$ python3 -q
>>> import numpy as np
>>> np.set_printoptions(suppress=True, linewidth=100)
>>> W0 = np.load("block5.npy")
>>> W0.round(2)
array([[ 0.91,  0.03,  0.2 ,  0.44, -0.43, -0.06, -0.26,  0.2 ,  0.32, -0.37,  0.19,  0.18,  0.09,
         0.2 , -0.31],
       [ 0.03,  0.71,  0.39,  0.34,  0.28,  0.19,  0.46, -0.33,  0.05, -0.19, -0.42,  0.08,  0.22,
        -0.11,  0.35],
       [ 0.2 ,  0.39,  1.33,  0.11, -0.06, -0.07,  0.18,  0.26,  0.03, -0.08,  0.03, -0.05,  0.04,
         0.44, -0.35],
       [ 0.44,  0.34,  0.11,  1.22,  0.01,  0.12, -0.25, -0.11,  0.01,  0.11, -0.08, -0.34, -0.19,
        -0.31,  0.51],
       [-0.43,  0.28, -0.06,  0.01,  1.13,  0.29, -0.05, -0.09,  0.02, -0.09,  0.05,  0.36,  0.21,
         0.29, -0.26],
       [-0.06,  0.19, -0.07,  0.12,  0.29,  0.43,  0.61,  0.35,  0.41, -0.26, -0.18,  0.09,  0.21,
        -0.27,  0.17],
       [-0.26,  0.46,  0.18, -0.25, -0.05,  0.61, -0.01, -0.11, -0.34, -0.6 ,  0.43,  0.15, -0.13,
        -0.2 ,  0.13],
       [ 0.2 , -0.33,  0.26, -0.11, -0.09,  0.35, -0.11,  1.14, -0.65,  0.31, -0.02, -0.15, -0.07,
         0.25,  0.37],
       [ 0.32,  0.05,  0.03,  0.01,  0.02,  0.41, -0.34, -0.65,  0.95,  0.43, -0.12, -0.33, -0.1 ,
        -0.01, -0.02],
       [-0.37, -0.19, -0.08,  0.11, -0.09, -0.26, -0.6 ,  0.31,  0.43,  0.67,  0.17,  0.13,  0.6 ,
        -0.47,  0.35],
       [ 0.19, -0.42,  0.03, -0.08,  0.05, -0.18,  0.43, -0.02, -0.12,  0.17,  0.82, -0.14, -0.09,
        -0.02,  0.05],
       [ 0.18,  0.08, -0.05, -0.34,  0.36,  0.09,  0.15, -0.15, -0.33,  0.13, -0.14,  0.79, -0.2 ,
        -0.3 ,  0.42],
       [ 0.09,  0.22,  0.04, -0.19,  0.21,  0.21, -0.13, -0.07, -0.1 ,  0.6 , -0.09, -0.2 ,  1.44,
         0.4 , -0.11],
       [ 0.2 , -0.11,  0.44, -0.31,  0.29, -0.27, -0.2 ,  0.25, -0.01, -0.47, -0.02, -0.3 ,  0.4 ,
         0.44,  0.51],
       [-0.31,  0.35, -0.35,  0.51, -0.26,  0.17,  0.13,  0.37, -0.02,  0.35,  0.05,  0.42, -0.11,
         0.51,  1.05]])
>>> try:
...     np.linalg.cholesky(W0)
... except np.linalg.LinAlgError as e:
...     print(e)
... 
Matrix is not positive definite
>>> [round(float(np.linalg.det(W0[:i, :i])), 2) + 0 for i in range(1, 16)]
[0.91, 0.64, 0.69, 0.58, 0.46, 0.14, -0.24, -0.05, 0.18, 0.49, 0.55, 0.29, 0.09, -0.12, 0.0]
>>> np.round(np.linalg.eigvalsh(W0).min(), 2)
np.float64(-1.0)
>>> np.all(np.linalg.eigvalsh(W0) > 0)
np.False_
>>> r = np.linalg.matrix_rank(W0)
>>> r
np.int64(14)
>>> null = np.linalg.svd(W0)[2][r:].T
>>> [int(np.linalg.matrix_rank(W0[:, :j + 1])) for j in range(15)]
[1, 2, 3, 4, 5, 6, 7, 8, 9, 10, 11, 12, 13, 14, 14]
>>> np.linalg.matrix_rank(W0.T @ W0), np.linalg.matrix_rank(W0 @ W0.T)
(np.int64(14), np.int64(14))
>>> [int(np.linalg.matrix_rank(np.delete(W0, i, axis=0))) for i in range(15)]
[14, 14, 14, 14, 14, 14, 14, 14, 14, 14, 14, 14, 14, 14, 14]
>>> np.round(W0 @ null, 2) + 0
array([[0.],
       [0.],
       [0.],
       [0.],
       [0.],
       [0.],
       [0.],
       [0.],
       [0.],
       [0.],
       [0.],
       [0.],
       [0.],
       [0.],
       [0.]])
>>> evals, evecs = np.linalg.eigh(W0)
>>> vec = np.array([-1, 6, -2, 7, -4, -3, -5, 6, 2, 1, 3, -8, -9, -8, -4])
>>> round(float(vec @ W0 @ vec), 2)
423.93
>>> round(vec @ W0 @ vec / (vec @ vec), 2), round(float(evals[0]), 2), round(evals[-1], 2)
(np.float64(1.02), -1.0, np.float64(2.0))
